>>> import numpy as np
>>> from numpy import linalg as LA
>>> np.set_printoptions(precision=2, suppress=True, linewidth=160)
>>> data = 3 * np.eye(4) + np.eye(4, k=1)
>>> data
array([[3., 1., 0., 0.],
       [0., 3., 1., 0.],
       [0., 0., 3., 1.],
       [0., 0., 0., 3.]])
>>> rng = np.random.default_rng(75)
>>> idx = rng.permutation(4)
>>> Y = data[:, idx] * rng.choice([-1, 1], 4)
>>> Y
array([[-0.,  0.,  3., -1.],
       [-0.,  1.,  0., -3.],
       [-1.,  3.,  0., -0.],
       [-3.,  0.,  0., -0.]])
>>> U, _, vt = LA.svd(data.T @ Y)
>>> np.round(U @ vt, 2) + 0
array([[ 0.,  0.,  1.,  0.],
       [ 0.,  0.,  0., -1.],
       [ 0.,  1.,  0.,  0.],
       [-1.,  0.,  0.,  0.]])
>>> idx
array([3, 2, 0, 1])
>>> M = np.load("test2.npy")
>>> M
array([[0, 0, 0, 1],
       [0, 0, 1, 0],
       [0, 1, 0, 0],
       [1, 0, 0, 0]])
>>> theta = np.radians(72)
>>> r_ = np.eye(4)
>>> r_[3, 3] = r_[1, 1] = np.cos(theta)
>>> r_[3, 1], r_[1, 3] = -np.sin(theta), np.sin(theta)
>>> r_
array([[ 1.  ,  0.  ,  0.  ,  0.  ],
       [ 0.  ,  0.31,  0.  ,  0.95],
       [ 0.  ,  0.  ,  1.  ,  0.  ],
       [ 0.  , -0.95,  0.  ,  0.31]])
>>> Y = M @ r_.T
>>> Y
array([[ 0.  ,  0.95,  0.  ,  0.31],
       [ 0.  ,  0.  ,  1.  ,  0.  ],
       [ 0.  ,  0.31,  0.  , -0.95],
       [ 1.  ,  0.  ,  0.  ,  0.  ]])
>>> round(float(LA.det(r_)), 2), np.round(np.trace(r_), 2)
(1.0, np.float64(2.62))
>>> np.abs(Y - M).max(axis=0)
array([0.  , 0.95, 0.  , 0.95])
>>> np.allclose(LA.norm(M, axis=1), LA.norm(Y, axis=1))
True
>>> np.allclose(M @ M.T, Y @ Y.T)
True
>>> Y = np.array([[-3, 2], [-1, -2]])
>>> cent = np.kron(Y, M)
>>> cent
array([[ 0,  0,  0, -3,  0,  0,  0,  2],
       [ 0,  0, -3,  0,  0,  0,  2,  0],
       [ 0, -3,  0,  0,  0,  2,  0,  0],
       [-3,  0,  0,  0,  2,  0,  0,  0],
       [ 0,  0,  0, -1,  0,  0,  0, -2],
       [ 0,  0, -1,  0,  0,  0, -2,  0],
       [ 0, -1,  0,  0,  0, -2,  0,  0],
       [-1,  0,  0,  0, -2,  0,  0,  0]])
>>> cent.shape
(8, 8)
>>> LA.matrix_rank(cent)
np.int64(8)
>>> evals, V = LA.eigh(M)
>>> x0 = np.array([-7, -8, -5, 4])
>>> np.round(x0 @ M @ x0 / (x0 @ x0), 2), evals[0], evals[-1]
(np.float64(0.16), np.float64(-1.0), np.float64(1.0))
>>> V * np.maximum(evals, 0) @ V.T
array([[0.5, 0. , 0. , 0.5],
       [0. , 0.5, 0.5, 0. ],
       [0. , 0.5, 0.5, 0. ],
       [0.5, 0. , 0. , 0.5]])
>>> LA.eigvalsh(M[1:, 1:])
array([-1.,  0.,  1.])
